% ipython --no-banner

In [1]: import numpy as np

In [2]: np.set_printoptions(precision=3, suppress=True, linewidth=160, legacy="1.25")

In [3]: M = np.load("block0.npy")

In [4]: M
Out[4]: 
array([[3., 0., 2., 0., 0., 0., 2., 0.],
       [0., 3., 0., 2., 0., 0., 0., 2.],
       [2., 0., 3., 0., 0., 0., 2., 0.],
       [0., 2., 0., 3., 0., 0., 0., 2.],
       [0., 0., 0., 0., 3., 2., 0., 0.],
       [0., 0., 0., 0., 2., 3., 0., 0.],
       [2., 0., 2., 0., 0., 0., 3., 0.],
       [0., 2., 0., 2., 0., 0., 0., 3.]])

In [5]: L = np.linalg.cholesky(M)

In [6]: L @ L.T
Out[6]: 
array([[3., 0., 2., 0., 0., 0., 2., 0.],
       [0., 3., 0., 2., 0., 0., 0., 2.],
       [2., 0., 3., 0., 0., 0., 2., 0.],
       [0., 2., 0., 3., 0., 0., 0., 2.],
       [0., 0., 0., 0., 3., 2., 0., 0.],
       [0., 0., 0., 0., 2., 3., 0., 0.],
       [2., 0., 2., 0., 0., 0., 3., 0.],
       [0., 2., 0., 2., 0., 0., 0., 3.]])

In [7]: M / np.sqrt(np.outer(np.diag(M), np.diag(M)))
Out[7]: 
array([[1.   , 0.   , 0.667, 0.   , 0.   , 0.   , 0.667, 0.   ],
       [0.   , 1.   , 0.   , 0.667, 0.   , 0.   , 0.   , 0.667],
       [0.667, 0.   , 1.   , 0.   , 0.   , 0.   , 0.667, 0.   ],
       [0.   , 0.667, 0.   , 1.   , 0.   , 0.   , 0.   , 0.667],
       [0.   , 0.   , 0.   , 0.   , 1.   , 0.667, 0.   , 0.   ],
       [0.   , 0.   , 0.   , 0.   , 0.667, 1.   , 0.   , 0.   ],
       [0.667, 0.   , 0.667, 0.   , 0.   , 0.   , 1.   , 0.   ],
       [0.   , 0.667, 0.   , 0.667, 0.   , 0.   , 0.   , 1.   ]])

In [8]: np.round(np.prod(np.diag(L)) ** 2, 3), np.round(np.linalg.det(M), 3)
Out[8]: (245.0, 245.0)

In [9]: B = np.linalg.inv(M)

In [10]: (np.abs(B) > 1e-9).astype(int)
Out[10]: 
array([[1, 0, 1, 0, 0, 0, 1, 0],
       [0, 1, 0, 1, 0, 0, 0, 1],
       [1, 0, 1, 0, 0, 0, 1, 0],
       [0, 1, 0, 1, 0, 0, 0, 1],
       [0, 0, 0, 0, 1, 1, 0, 0],
       [0, 0, 0, 0, 1, 1, 0, 0],
       [1, 0, 1, 0, 0, 0, 1, 0],
       [0, 1, 0, 1, 0, 0, 0, 1]])

In [11]: np.round(np.linalg.slogdet(M)[0], 3)
Out[11]: 1.0

In [12]: round(np.linalg.det(M) * np.linalg.det(B), 3)
Out[12]: 1.0
